$ python3 -q
>>> import numpy as np
>>> import numpy.linalg as la
>>> np.set_printoptions(precision=1, suppress=True, linewidth=200, legacy="1.25")
>>> feats = np.array([[0, 0], [0, 0], [0, 0], [0, 0], [0, 1]])
>>> feats
array([[0, 0],
       [0, 0],
       [0, 0],
       [0, 0],
       [0, 1]])
>>> left, s, vt = la.svd(feats)
>>> evecs = vt[:(s > 1e-8).sum()]
>>> rng = np.random.default_rng(71117)
>>> vec = feats[1] + 5 * feats[2] + rng.integers(2) * np.eye(2)[0]
>>> vec
array([1., 0.])
>>> round(float(la.norm(vec - evecs.T @ evecs @ vec)), 1)
1.0
>>> la.matrix_rank(np.vstack([feats, vec]))
2
>>> data = rng.normal(size=(29, 4)) + 3 * np.array([-1, 0, -2, -2])
>>> data
array([[-1.8,  1.4, -5.8, -5.7],
       [-1.3,  1. , -5.8, -7.2],
       [-4.6, -0.5, -7.1, -7.8],
       [-2.3, -0.9, -5.4, -6.3],
       [-3.4, -0.2, -5.6, -6.5],
       [-3.4,  1. , -5.5, -6.2],
       [-2.6,  1.3, -6.4, -6.7],
       [-3.5,  1.8, -6.3, -4.9],
       [-3.4, -0.5, -5.8, -5.7],
       [-3.7,  1.6, -3.8, -5.2],
       [-2.1,  1.8, -6.6, -4.4],
       [-4.1,  0.9, -4.1, -6.6],
       [-2.4,  0.2, -5.7, -6.1],
       [-4.4,  1.6, -5.9, -5.2],
       [-1.1,  1.4, -6.1, -5.9],
       [-2.5,  0.2, -5.8, -5.9],
       [-5.1,  1.1, -6.8, -4.4],
       [-1.1, -0.9, -4.6, -5.3],
       [-3.9,  2.1, -5.5, -5.7],
       [-1.9, -1.7, -7.2, -4.6],
       [-4.1,  1.3, -6.6, -6. ],
       [-1.3, -0.6, -5.2, -6.6],
       [-1.5, -1.8, -6.8, -5.5],
       [-3.8, -0.1, -6.2, -6.9],
       [-3. ,  0.4, -4.8, -5.3],
       [-2.3,  0.1, -7.5, -4.2],
       [-4.3,  1.4, -7.8, -5.8],
       [-2.5, -0.4, -4.8, -4.9],
       [-2.3, -1.7, -6.5, -5.2]])
>>> np.round(data - data[0], 1) + 0
array([[ 0. ,  0. ,  0. ,  0. ],
       [ 0.6, -0.4, -0.1, -1.5],
       [-2.8, -1.9, -1.3, -2.1],
       [-0.5, -2.3,  0.4, -0.6],
       [-1.5, -1.6,  0.1, -0.7],
       [-1.5, -0.4,  0.3, -0.5],
       [-0.8, -0.1, -0.6, -1. ],
       [-1.7,  0.4, -0.5,  0.8],
       [-1.6, -1.9,  0. ,  0.1],
       [-1.9,  0.2,  1.9,  0.5],
       [-0.2,  0.4, -0.8,  1.3],
       [-2.2, -0.5,  1.6, -0.9],
       [-0.5, -1.2,  0.1, -0.4],
       [-2.6,  0.3, -0.2,  0.5],
       [ 0.8,  0.1, -0.4, -0.2],
       [-0.7, -1.2, -0.1, -0.2],
       [-3.2, -0.3, -1. ,  1.4],
       [ 0.7, -2.3,  1.2,  0.4],
       [-2.1,  0.7,  0.3,  0. ],
       [ 0. , -3.1, -1.4,  1.2],
       [-2.2, -0.1, -0.9, -0.3],
       [ 0.6, -2. ,  0.5, -0.9],
       [ 0.4, -3.2, -1.1,  0.2],
       [-1.9, -1.5, -0.5, -1.2],
       [-1.2, -1. ,  1. ,  0.4],
       [-0.5, -1.2, -1.7,  1.5],
       [-2.5,  0. , -2. ,  0. ],
       [-0.7, -1.8,  1. ,  0.8],
       [-0.4, -3. , -0.7,  0.5]])
>>> la.matrix_rank(data)
4
>>> np.unravel_index(np.abs(data).argmax(), data.shape)
(2, 3)
>>> np.round(np.diff(data, axis=0), 1) + 0
array([[ 0.6, -0.4, -0.1, -1.5],
       [-3.3, -1.4, -1.2, -0.5],
       [ 2.3, -0.4,  1.7,  1.5],
       [-1.1,  0.7, -0.2, -0.2],
       [ 0. ,  1.1,  0.1,  0.3],
       [ 0.8,  0.3, -0.9, -0.5],
       [-0.9,  0.5,  0.1,  1.8],
       [ 0.1, -2.3,  0.5, -0.8],
       [-0.3,  2.1,  2. ,  0.4],
       [ 1.6,  0.3, -2.7,  0.8],
       [-2. , -0.9,  2.4, -2.2],
       [ 1.7, -0.7, -1.6,  0.5],
       [-2. ,  1.5, -0.2,  0.9],
       [ 3.3, -0.2, -0.2, -0.7],
       [-1.4, -1.3,  0.3, -0.1],
       [-2.5,  0.9, -1. ,  1.6],
       [ 3.9, -2. ,  2.2, -0.9],
       [-2.8,  2.9, -0.9, -0.4],
       [ 2. , -3.8, -1.7,  1.1],
       [-2.2,  3. ,  0.6, -1.5],
       [ 2.8, -1.9,  1.4, -0.6],
       [-0.2, -1.2, -1.6,  1.1],
       [-2.3,  1.7,  0.6, -1.4],
       [ 0.8,  0.6,  1.5,  1.6],
       [ 0.7, -0.3, -2.7,  1.1],
       [-2. ,  1.2, -0.3, -1.5],
       [ 1.8, -1.8,  3. ,  0.8],
       [ 0.3, -1.2, -1.7, -0.2]])
